>>> import numpy as np
>>> np.set_printoptions(precision=2, suppress=True, linewidth=100, legacy="1.25")
>>> rnd = lambda a: np.round(a, 2) + 0
>>> m1 = np.load("block14.npy")
>>> print(m1)
[[ 0  0  0  0  0  0  0  0 -5]
 [ 0  0  0  0  5  0  0  0  0]
 [ 0  0  0  0  0  0  2  0  0]
 [ 0 -2  0  0  0  0  0  0  0]
 [ 0  0  0  2  0  0  0  0  0]
 [ 0  0  1  0  0  0  0  0  0]
 [ 0  0  0  0  0  3  0  0  0]
 [ 0  0  0  0  0  0  0  1  0]
 [ 5  0  0  0  0  0  0  0  0]]
>>> # 4 groups of indices that never mix
>>> print(rnd(np.linalg.norm(m1, 2)))
5.0
>>> print(rnd(np.linalg.norm(m1, "nuc")))
26.0
>>> print(rnd(np.linalg.norm(m1, 1)), rnd(np.linalg.norm(m1, np.inf)))
5.0 5.0
>>> O, vecs = np.linalg.qr(m1[:, :5])[0], np.linalg.qr(m1[:, 5:])[0]
>>> sigma = np.linalg.svd(O.T @ vecs, compute_uv=False)
>>> print(np.degrees(np.arccos(sigma.clip(0, 1))))
[90. 90. 90. 90.]
>>> print(sigma)
[0. 0. 0. 0.]
>>> x = np.array([-4, 2, -5, 5, 1, 1, -2, -2, -4])
>>> y = m1 @ x
>>> c, lr = np.zeros(9), 1 / np.linalg.norm(m1, 2) ** 2
>>> for i in range(50):
...     c -= lr * m1.T @ (m1 @ c - y)
...     if i % 10 == 0: print(i, round(np.linalg.norm(m1 @ c - y), 2))
... 
0 11.12
10 3.83
20 2.3
30 1.52
40 1.01
>>> print(rnd(c))
[-4.    2.   -4.35  5.    1.    1.   -2.   -1.74 -4.  ]
>>> data = np.load("mat.npy")
>>> print(data)
[[0 0 0 0 0 0 1 2 0]
 [0 0 0 0 1 0 0 0 0]
 [0 0 1 0 0 0 0 0 0]
 [0 0 0 0 0 1 2 0 0]
 [0 2 0 0 2 2 1 0 0]
 [2 0 0 0 0 2 0 2 0]]
>>> print(rnd(np.linalg.norm(data, "nuc")))
12.78
>>> print(rnd(np.linalg.norm(data, 1)), rnd(np.linalg.norm(data, np.inf)))
5.0 7.0
>>> print(rnd(np.linalg.norm(data) ** 2 / np.linalg.norm(data, 2) ** 2))
1.93
>>> x = np.array([1, 2, 1, 2, 3, -2, -2, -3, 2])
>>> print((data * x).sum(axis=1))
[-8  3  1 -6  4 -8]
>>> print(np.sign((data @ x).round(6)))
[-1  1  1 -1  1 -1]
>>> print(data @ (2 * x))
[-16   6   2 -12   8 -16]
>>> print(data @ x)
[-8  3  1 -6  4 -8]
>>> print(data @ np.ones(9))
[3. 1. 1. 3. 7. 6.]
>>> print(data * x)
[[ 0  0  0  0  0  0 -2 -6  0]
 [ 0  0  0  0  3  0  0  0  0]
 [ 0  0  1  0  0  0  0  0  0]
 [ 0  0  0  0  0 -2 -4  0  0]
 [ 0  4  0  0  6 -4 -2  0  0]
 [ 2  0  0  0  0 -4  0 -6  0]]
>>> print(np.linalg.norm(data @ x) <= np.linalg.norm(data, 2) * np.linalg.norm(x) + 1e-9)
True
>>> print(np.einsum("ij,j->i", data, x))
[-8  3  1 -6  4 -8]
>>> F = np.load("run0.npy")
>>> print(rnd(F))
[[-0.13  0.71  0.17 -0.63  0.24]
 [-0.76 -0.45  0.   -0.2   0.42]
 [-0.57  0.41 -0.47  0.28 -0.45]
 [ 0.13 -0.33 -0.42 -0.69 -0.46]
 [ 0.25  0.09 -0.76  0.07  0.59]]
>>> # keeps lengths
>>> x = np.array([3, 3, 1, 2, 2])
>>> print(5 - np.linalg.matrix_rank(F - np.eye(5), tol=1e-8))
1
>>> print(rnd(np.linalg.norm(F, axis=0)))
[1. 1. 1. 1. 1.]
>>> print(rnd(np.linalg.norm(F, 2)))
1.0
>>> print(rnd(np.linalg.norm(F[4] - F[3])))
1.41
>>> print(F[4] @ F[3])
0.0
>>> print(rnd(np.linalg.norm(F, "nuc")))
5.0
>>> print(rnd(np.linalg.norm(F, axis=1)))
[1. 1. 1. 1. 1.]
>>> print(F.shape)
(5, 5)
>>> print(np.count_nonzero(F))
25
>>> print(rnd(np.abs(F).max()))
0.76
>>> print(np.unravel_index(np.abs(F).argmax(), F.shape))
(1, 0)
>>> x = np.array([5, -1, 4, -1, -1])
>>> y = F @ x
>>> c, lr = np.zeros(5), 1 / np.linalg.norm(F, 2) ** 2
>>> for i in range(40):
...     c -= lr * F.T @ (F @ c - y)
...     if i % 10 == 0: print(i, round(np.linalg.norm(F @ c - y), 2))
... 
0 0.0
10 0.0
20 0.0
30 0.0
>>> print(rnd(np.linalg.cond(F)))
1.0
>>> print(rnd(c))
[ 5. -1.  4. -1. -1.]
>>> arr = np.loadtxt("sample16.csv", delimiter=",")
>>> print(arr)
[[-10.    0.1  -0.7   0.1  -1.3   0.4  -0.5   0.3]
 [  0.   -1.1  -0.2   2.2  -1.3  -1.    1.3   0.3]
 [-19.   -1.1  -0.6  -0.8  -0.1  -0.3  -1.3  -0.4]
 [  2.    0.2   0.6   0.7   0.4  -1.5   0.3  -0.3]
 [ -3.    1.6  -0.8   0.2  -1.4   0.8   1.2  -2.5]
 [ 15.   -0.8   0.9  -1.6   1.5  -0.8   1.6  -1.2]
 [  4.    0.5   0.5   3.1  -0.3  -0.5  -0.3   0.3]
 [ 11.   -1.2   0.7  -1.2  -0.7   0.    0.7  -0.6]]
>>> # column 0 dominates
>>> cov = arr.T @ arr
>>> print(rnd(np.linalg.svd(arr, compute_uv=False) ** 2))
[844.47  22.79  14.17   8.07   5.24   1.32   0.6    0.  ]
>>> print(rnd(np.diag(cov)))
[836.     7.36   3.44  19.63   8.34   5.03   8.3    8.57]
>>> print(np.allclose(cov, cov.T))
True
>>> print((arr @ arr.T).shape)
(8, 8)
>>> rng = np.random.default_rng(49)
>>> lab = rng.permutation(8)
>>> print(lab)
[6 5 2 7 3 4 1 0]
>>> other = arr[lab][:, lab]
>>> print(rnd(np.trace(other)))
-14.1
>>> print(np.allclose(other, arr))
False
